>>> import numpy as np
>>> np.set_printoptions(precision=2, suppress=True, linewidth=140)
>>> rnd = lambda a: np.round(a, 2) + 0
>>> mat = np.load("layer13.npy")
>>> rnd(mat)
array([[0.7 , 0.39, 0.23],
       [0.39, 0.22, 0.13],
       [0.23, 0.13, 0.08]])
>>> # applying it twice changes nothing
>>> np.abs(np.diag(np.linalg.qr(mat)[1])) > 1e-9
array([ True, False, False])
>>> rnd(mat @ np.linalg.pinv(mat) @ mat)
array([[0.7 , 0.39, 0.23],
       [0.39, 0.22, 0.13],
       [0.23, 0.13, 0.08]])
>>> np.linalg.lstsq(mat[:-1].T, mat[-1])[2]
np.int32(1)
>>> np.allclose(mat[:-1].T @ np.linalg.lstsq(mat[:-1].T, mat[-1])[0], mat[-1])
True
>>> rnd(np.trace(np.linalg.pinv(mat) @ mat))
np.float64(1.0)
>>> vals, evecs = np.linalg.eigh(mat)
>>> rnd(evecs.T @ evecs)
array([[1., 0., 0.],
       [0., 1., 0.],
       [0., 0., 1.]])
>>> vals.sum(), np.trace(mat)
(np.float64(1.0), np.float64(1.0))
>>> (vals > 1e-8).sum(), (vals < -1e-8).sum()
(np.int64(1), np.int64(0))
>>> rnd(np.abs(evecs[:, -1]))
array([0.84, 0.47, 0.28])
>>> np.abs(evecs[:, -1]).round(6).argmax()
np.int64(0)
>>> np.unique(vals.round(6) + 0, return_counts=True)[1]
array([2, 1])
>>> rnd(np.linalg.eigvalsh(mat @ mat))
array([0., 0., 1.])
>>> rnd(np.linalg.svd(mat, compute_uv=False))
array([1., 0., 0.])
>>> rnd(evecs @ np.diag(vals) @ evecs.T)
array([[0.7 , 0.39, 0.23],
       [0.39, 0.22, 0.13],
       [0.23, 0.13, 0.08]])
>>> X = np.load("m.npy")
>>> rnd(X)
array([[ 2.67, -0.46, -0.47],
       [-0.46,  0.1 , -0.16],
       [-0.47, -0.16,  2.23]])
>>> np.allclose(X @ X.T, X.T @ X)
True
>>> rnd(np.sort(np.abs(np.linalg.eigvals(X))))
array([0., 2., 3.])
>>> np.allclose(X, X.T)
True
>>> rnd(np.linalg.matrix_power(X, 2))
array([[ 7.55, -1.19, -2.23],
       [-1.19,  0.24, -0.16],
       [-2.23, -0.16,  5.21]])
>>> rnd(X @ X)
array([[ 7.55, -1.19, -2.23],
       [-1.19,  0.24, -0.16],
       [-2.23, -0.16,  5.21]])
>>> rnd(np.linalg.det(X))
np.float64(0.0)
>>> np.linalg.cond(X) > 100
np.True_
>>> np.linalg.matrix_rank(X, rtol=0.1)
np.int64(2)
>>> np.argsort(-np.linalg.norm(X, axis=0).round(6), kind="stable")[:3]
array([0, 2, 1])
>>> Uu, sig, vt = np.linalg.svd(X)
>>> rnd(sig)
array([3., 2., 0.])
>>> A2 = Uu[:, :2] @ np.diag(sig[:2]) @ vt[:2]
>>> rnd(np.abs(X - A2).max())
np.float64(0.0)
>>> rnd(A2)
array([[ 2.67, -0.46, -0.47],
       [-0.46,  0.1 , -0.16],
       [-0.47, -0.16,  2.23]])
>>> M = np.load("w.npy")
>>> M
array([[ 3,  0,  2,  2,  2, -2, -1,  0,  3, -2],
       [ 3,  0,  2,  2,  2, -2, -1,  0,  3, -2],
       [ 3,  1,  1,  1, -3,  2,  1,  2, -3,  3]])
>>> rank = np.linalg.matrix_rank(M)
>>> rank
np.int64(2)
>>> N = np.linalg.svd(M)[2][rank:].T
>>> np.allclose(M @ N, 0)
True
>>> [int(np.linalg.matrix_rank(M[:i])) for i in range(1, len(M) + 1)]
[1, 1, 2]
>>> np.linalg.matrix_rank(M.T @ M), np.linalg.matrix_rank(M @ M.T)
(np.int64(2), np.int64(2))
>>> Uu, sig, vt = np.linalg.svd(M)
>>> rnd(sig)
array([9.31, 6.27, 0.  ])
>>> A2 = Uu[:, :2] @ np.diag(sig[:2]) @ vt[:2]
>>> rnd(A2)
array([[ 3.,  0.,  2.,  2.,  2., -2., -1.,  0.,  3., -2.],
       [ 3.,  0.,  2.,  2.,  2., -2., -1.,  0.,  3., -2.],
       [ 3.,  1.,  1.,  1., -3.,  2.,  1.,  2., -3.,  3.]])
>>> rnd(np.linalg.norm(M - A2, 2)), rnd(sig[2])
(np.float64(0.0), np.float64(0.0))
>>> np.linalg.matrix_rank(M, rtol=0.05)
np.int64(2)
>>> Uu, sig, vt = np.linalg.svd(M)
>>> evecs = vt[:(sig > 1e-8).sum()]
>>> rng = np.random.default_rng(9307)
>>> x = M[0] + -3 * M[2] + rng.integers(2) * np.eye(10)[4]
>>> x
array([ -6.,  -3.,  -1.,  -1.,  11.,  -8.,  -4.,  -6.,  12., -11.])
>>> rnd(np.diag(evecs.T @ evecs))
array([0.6 , 0.02, 0.17, 0.17, 0.23, 0.14, 0.04, 0.09, 0.32, 0.23])
>>> rnd(np.linalg.norm(x - evecs.T @ evecs @ x))
np.float64(0.0)
>>> np.linalg.matrix_rank(np.vstack([M, x]))
np.int64(2)
>>> J = np.loadtxt("sample6.csv", delimiter=",")
>>> J
array([[ 1., -1., -1.,  1., -2.,  1.,  0., -2.,  1.,  2.,  0.],
       [-1.,  1., -1., -1.,  1., -2.,  1.,  0., -2.,  1.,  2.],
       [-1., -1.,  1., -1., -1.,  1., -2.,  1.,  0., -2.,  1.],
       [ 1., -1., -1.,  1., -1., -1.,  1., -2.,  1.,  0., -2.],
       [-2.,  1., -1., -1.,  1., -1., -1.,  1., -2.,  1.,  0.],
       [ 1., -2.,  1., -1., -1.,  1., -1., -1.,  1., -2.,  1.],
       [ 0.,  1., -2.,  1., -1., -1.,  1., -1., -1.,  1., -2.],
       [-2.,  0.,  1., -2.,  1., -1., -1.,  1., -1., -1.,  1.],
       [ 1., -2.,  0.,  1., -2.,  1., -1., -1.,  1., -1., -1.],
       [ 2.,  1., -2.,  0.,  1., -2.,  1., -1., -1.,  1., -1.],
       [ 0.,  2.,  1., -2.,  0.,  1., -2.,  1., -1., -1.,  1.]])
>>> vals, evecs = np.linalg.eigh(J)
>>> x = np.array([0, 1, 2, 1, -2, 2, 2, 2, 0, -3, 1])
>>> rnd(np.linalg.eigvalsh(J[1:, 1:]))
array([-3.22, -3.14, -1.76, -0.54, -0.22,  0.35,  0.98,  1.81,  7.51,  8.22])
>>> x @ J @ x
np.float64(66.0)
>>> lab = rng.permutation(11)
>>> lab
array([ 2,  6,  9,  1,  0,  5, 10,  4,  7,  3,  8])
>>> A2 = J[lab][:, lab]
>>> A2
array([[ 1., -2., -2., -1., -1.,  1.,  1., -1.,  1., -1.,  0.],
       [-2.,  1.,  1.,  1.,  0., -1., -2., -1., -1.,  1., -1.],
       [-2.,  1.,  1.,  1.,  2., -2., -1.,  1., -1.,  0., -1.],
       [-1.,  1.,  1.,  1., -1., -2.,  2.,  1.,  0., -1., -2.],
       [-1.,  0.,  2., -1.,  1.,  1.,  0., -2., -2.,  1.,  1.],
       [ 1., -1., -2., -2.,  1.,  1.,  1., -1., -1., -1.,  1.],
       [ 1., -2., -1.,  2.,  0.,  1.,  1.,  0.,  1., -2., -1.],
       [-1., -1.,  1.,  1., -2., -1.,  0.,  1.,  1., -1., -2.],
       [ 1., -1., -1.,  0., -2., -1.,  1.,  1.,  1., -2., -1.],
       [-1.,  1.,  0., -1.,  1., -1., -2., -1., -2.,  1.,  1.],
       [ 0., -1., -1., -2.,  1.,  1., -1., -2., -1.,  1.,  1.]])
>>> rnd(np.sort(np.abs(np.linalg.eigvals(A2))))
array([0.15, 0.33, 0.43, 1.22, 1.45, 3.05, 3.06, 3.14, 3.28, 8.15, 8.8 ])
>>> np.trace(A2)
np.float64(11.0)
>>> np.diag(A2)
array([1., 1., 1., 1., 1., 1., 1., 1., 1., 1., 1.])
>>> rnd(np.linalg.det(A2)), rnd(np.linalg.det(J[lab]))
(np.float64(-268.0), np.float64(268.0))
>>> np.allclose(A2, J)
False
